% ipython --no-banner

In [1]: import numpy as np

In [2]: np.set_printoptions(suppress=True, linewidth=140)

In [3]: tidy = lambda a: np.round(a, 2) + 0

In [4]: rng = np.random.default_rng(96)

In [5]: E = np.eye(7, dtype=int)[rng.permutation(7)]

In [6]: E
Out[6]: 
array([[0, 0, 0, 1, 0, 0, 0],
       [0, 0, 0, 0, 0, 0, 1],
       [0, 0, 0, 0, 0, 1, 0],
       [0, 1, 0, 0, 0, 0, 0],
       [0, 0, 1, 0, 0, 0, 0],
       [0, 0, 0, 0, 1, 0, 0],
       [1, 0, 0, 0, 0, 0, 0]])

In [7]: # a transition matrix

In [8]: labels = rng.permutation(7)

In [9]: labels
Out[9]: array([1, 3, 0, 4, 2, 6, 5])

In [10]: M2 = E[labels][:, labels]

In [11]: tidy(np.linalg.det(M2)), tidy(np.linalg.det(E[labels]))
Out[11]: (np.float64(-1.0), np.float64(1.0))

In [12]: np.allclose(M2, E)
Out[12]: False

In [13]: M2
Out[13]: 
array([[0, 0, 0, 0, 0, 1, 0],
       [1, 0, 0, 0, 0, 0, 0],
       [0, 1, 0, 0, 0, 0, 0],
       [0, 0, 0, 0, 1, 0, 0],
       [0, 0, 0, 0, 0, 0, 1],
       [0, 0, 1, 0, 0, 0, 0],
       [0, 0, 0, 1, 0, 0, 0]])

In [14]: np.diag(M2)
Out[14]: array([0, 0, 0, 0, 0, 0, 0])

In [15]: def softmax(z):
    ...:     e = np.exp(z - z.max(axis=-1, keepdims=True))
    ...:     return e / e.sum(axis=-1, keepdims=True)
    ...: 

In [16]: tidy(softmax(E[4]))
Out[16]: array([0.11, 0.11, 0.31, 0.11, 0.11, 0.11, 0.11])

In [17]: S = E @ E.T / np.sqrt(7)

In [18]: tidy(softmax(S)[4] @ E)
Out[18]: array([0.13, 0.13, 0.2 , 0.13, 0.13, 0.13, 0.13])

In [19]: tidy(softmax(S))
Out[19]: 
array([[0.2 , 0.13, 0.13, 0.13, 0.13, 0.13, 0.13],
       [0.13, 0.2 , 0.13, 0.13, 0.13, 0.13, 0.13],
       [0.13, 0.13, 0.2 , 0.13, 0.13, 0.13, 0.13],
       [0.13, 0.13, 0.13, 0.2 , 0.13, 0.13, 0.13],
       [0.13, 0.13, 0.13, 0.13, 0.2 , 0.13, 0.13],
       [0.13, 0.13, 0.13, 0.13, 0.13, 0.2 , 0.13],
       [0.13, 0.13, 0.13, 0.13, 0.13, 0.13, 0.2 ]])

In [20]: softmax(S).round(6).argmax(axis=1)
Out[20]: array([0, 1, 2, 3, 4, 5, 6])

In [21]: data = np.loadtxt("layer10.csv", delimiter=",")

In [22]: tidy(data)
Out[22]: 
array([[ 0.  , -0.17,  0.25, -0.17,  0.03, -0.18, -0.81],
       [-0.07, -0.5 ,  0.42,  0.24, -0.15, -0.51,  0.33],
       [-0.2 ,  0.2 , -0.07, -0.23,  0.28, -0.13,  0.1 ],
       [ 0.18, -0.3 , -0.41, -0.03, -0.49, -0.21, -0.09],
       [-0.09,  0.58, -0.29,  0.07, -0.19, -0.5 , -0.07],
       [ 0.18,  0.25,  0.35,  0.17, -0.16, -0.08, -0.14],
       [-0.48, -0.24, -0.18,  0.23, -0.09,  0.39, -0.29],
       [ 0.43, -0.04, -0.3 ,  0.72,  0.24,  0.06, -0.08],
       [ 0.02, -0.02, -0.19, -0.11, -0.56,  0.06, -0.02],
       [-0.18, -0.33, -0.45, -0.21,  0.29, -0.2 ,  0.14],
       [-0.23, -0.04, -0.12,  0.21,  0.28, -0.43, -0.26],
       [-0.61,  0.16,  0.1 ,  0.39, -0.21,  0.05,  0.1 ]])

In [23]: x0 = np.array([1, 1, 2, 0, 3, 2, 3])

In [24]: y = data @ x0

In [25]: tidy(np.linalg.lstsq(data, y)[0])
Out[25]: array([1., 1., 2., 0., 3., 2., 3.])

In [26]: tidy(np.linalg.solve(data.T @ data, data.T @ y))
Out[26]: array([1., 1., 2., 0., 3., 2., 3.])

In [27]: tidy(y)
Out[27]: array([-2.36, -0.19,  0.71, -3.12, -1.89,  0.07, -1.44,  0.43, -2.02, -0.49, -1.31, -0.49])

In [28]: y = y + 0.3 * rng.normal(size=12)

In [29]: tidy(y)
Out[29]: array([-2.52, -0.44,  0.92, -2.91, -1.91,  0.17, -1.57,  0.77, -1.85, -0.55, -1.04, -0.33])

In [30]: coef, *_ = np.linalg.lstsq(data, y)

In [31]: [round(float(np.linalg.norm(np.linalg.solve(data.T @ data + lam * np.eye(7), data.T @ y))), 2) for lam in (0, 1, 10, 100)]
Out[31]: [5.22, 2.61, 0.47, 0.05]

In [32]: tidy(data.T @ (y - data @ coef))
Out[32]: array([0., 0., 0., 0., 0., 0., 0.])

In [33]: x0 = np.array([-3, -1, 1, 3, 0, -2, -2])

In [34]: y = data @ x0

In [35]: coef, lr = np.zeros(7), 1 / np.linalg.norm(data, 2) ** 2

In [36]: for i in range(5):
    ...:     coef -= lr * data.T @ (data @ coef - y)
    ...:     if i % 1 == 0: print(i, round(np.linalg.norm(data @ coef - y), 2))
    ...: 
0 0.0
1 0.0
2 0.0
3 0.0
4 0.0

In [37]: tidy(coef)
Out[37]: array([-3., -1.,  1.,  3.,  0., -2., -2.])

In [38]: hat = data @ np.linalg.solve(data.T @ data, data.T)

In [39]: np.allclose(hat @ hat, hat)
Out[39]: True

In [40]: tidy(hat @ data[:, 6])
Out[40]: array([-0.81,  0.33,  0.1 , -0.09, -0.07, -0.14, -0.29, -0.08, -0.02,  0.14, -0.26,  0.1 ])

In [41]: tidy(hat)
Out[41]: 
array([[ 0.81, -0.03, -0.06,  0.05, -0.04,  0.14,  0.12, -0.13, -0.04, -0.09,  0.24, -0.17],
       [-0.03,  0.87, -0.11,  0.1 , -0.13,  0.07, -0.15, -0.06, -0.06,  0.04,  0.13,  0.13],
       [-0.06, -0.11,  0.24, -0.18,  0.14, -0.1 , -0.1 , -0.19, -0.13,  0.17,  0.11,  0.01],
       [ 0.05,  0.1 , -0.18,  0.59,  0.14, -0.08,  0.04,  0.07,  0.36,  0.14, -0.01, -0.13],
       [-0.04, -0.13,  0.14,  0.14,  0.73,  0.12, -0.19,  0.  ,  0.12, -0.03,  0.23,  0.16],
       [ 0.14,  0.07, -0.1 , -0.08,  0.12,  0.29, -0.14,  0.06,  0.  , -0.36, -0.03,  0.04],
       [ 0.12, -0.15, -0.1 ,  0.04, -0.19, -0.14,  0.62,  0.05,  0.09,  0.05,  0.07,  0.34],
       [-0.13, -0.06, -0.19,  0.07,  0.  ,  0.06,  0.05,  0.87, -0.14, -0.04,  0.15, -0.08],
       [-0.04, -0.06, -0.13,  0.36,  0.12,  0.  ,  0.09, -0.14,  0.37, -0.07, -0.18,  0.04],
       [-0.09,  0.04,  0.17,  0.14, -0.03, -0.36,  0.05, -0.04, -0.07,  0.53,  0.19, -0.13],
       [ 0.24,  0.13,  0.11, -0.01,  0.23, -0.03,  0.07,  0.15, -0.18,  0.19,  0.45,  0.1 ],
       [-0.17,  0.13,  0.01, -0.13,  0.16,  0.04,  0.34, -0.08,  0.04, -0.13,  0.1 ,  0.62]])

In [42]: tidy(np.diag(hat))
Out[42]: array([0.81, 0.87, 0.24, 0.59, 0.73, 0.29, 0.62, 0.87, 0.37, 0.53, 0.45, 0.62])

In [43]: q, R = np.linalg.qr(data)

In [44]: tidy(q.T @ q)
Out[44]: 
array([[1., 0., 0., 0., 0., 0., 0.],
       [0., 1., 0., 0., 0., 0., 0.],
       [0., 0., 1., 0., 0., 0., 0.],
       [0., 0., 0., 1., 0., 0., 0.],
       [0., 0., 0., 0., 1., 0., 0.],
       [0., 0., 0., 0., 0., 1., 0.],
       [0., 0., 0., 0., 0., 0., 1.]])

In [45]: tidy(np.abs(np.diag(R)))
Out[45]: array([1., 1., 1., 1., 1., 1., 1.])

In [46]: tidy(q @ R)
Out[46]: 
array([[ 0.  , -0.17,  0.25, -0.17,  0.03, -0.18, -0.81],
       [-0.07, -0.5 ,  0.42,  0.24, -0.15, -0.51,  0.33],
       [-0.2 ,  0.2 , -0.07, -0.23,  0.28, -0.13,  0.1 ],
       [ 0.18, -0.3 , -0.41, -0.03, -0.49, -0.21, -0.09],
       [-0.09,  0.58, -0.29,  0.07, -0.19, -0.5 , -0.07],
       [ 0.18,  0.25,  0.35,  0.17, -0.16, -0.08, -0.14],
       [-0.48, -0.24, -0.18,  0.23, -0.09,  0.39, -0.29],
       [ 0.43, -0.04, -0.3 ,  0.72,  0.24,  0.06, -0.08],
       [ 0.02, -0.02, -0.19, -0.11, -0.56,  0.06, -0.02],
       [-0.18, -0.33, -0.45, -0.21,  0.29, -0.2 ,  0.14],
       [-0.23, -0.04, -0.12,  0.21,  0.28, -0.43, -0.26],
       [-0.61,  0.16,  0.1 ,  0.39, -0.21,  0.05,  0.1 ]])

In [47]: abs(R[0, 0]), tidy(np.linalg.norm(data[:, 0]))
Out[47]: (np.float64(1.0), np.float64(1.0))

In [48]: np.allclose(R.T @ R, data.T @ data)
Out[48]: True

In [49]: K = np.load("test2.npy")

In [50]: K
Out[50]: 
array([[ 194,  159, -114,  140],
       [ 159,  202,  -80,  170],
       [-114,  -80,  101,  -51],
       [ 140,  170,  -51,  169]])

In [51]: u = np.array([-1, -2, 3, -2])

In [52]: M2 = K + np.outer(u, np.eye(4)[1])

In [53]: tidy(np.linalg.det(M2) / np.linalg.det(K)), tidy(1 + np.linalg.solve(K, u)[1])
Out[53]: (np.float64(1.09), np.float64(1.09))

In [54]: M2
Out[54]: 
array([[ 194.,  158., -114.,  140.],
       [ 159.,  200.,  -80.,  170.],
       [-114.,  -77.,  101.,  -51.],
       [ 140.,  168.,  -51.,  169.]])

In [55]: u = np.array([5, 1, 1])

In [56]: tidy(np.convolve(data[7], u))
Out[56]: array([ 2.16,  0.23, -1.1 ,  3.26,  1.64,  1.29, -0.07, -0.01, -0.08])

In [57]: tidy(np.polyval(u, data[7]))
Out[57]: array([2.37, 0.97, 1.15, 4.31, 1.54, 1.09, 0.95])

In [58]: ev, vecs = np.linalg.eigh(K)

In [59]: tidy(np.linalg.eigvalsh(K @ K))
Out[59]: array([    22.89,    424.54,   8693.43, 299617.15])

In [60]: tidy(vecs.T @ vecs)
Out[60]: 
array([[1., 0., 0., 0.],
       [0., 1., 0., 0.],
       [0., 0., 1., 0.],
       [0., 0., 0., 1.]])

In [61]: tidy(vecs @ np.diag(ev) @ vecs.T)
Out[61]: 
array([[ 194.,  159., -114.,  140.],
       [ 159.,  202.,  -80.,  170.],
       [-114.,  -80.,  101.,  -51.],
       [ 140.,  170.,  -51.,  169.]])

In [62]: (ev > 1e-8).sum(), (ev < -1e-8).sum()
Out[62]: (np.int64(4), np.int64(0))

In [63]: tidy(np.linalg.svd(K, compute_uv=False))
Out[63]: array([547.37,  93.24,  20.6 ,   4.78])
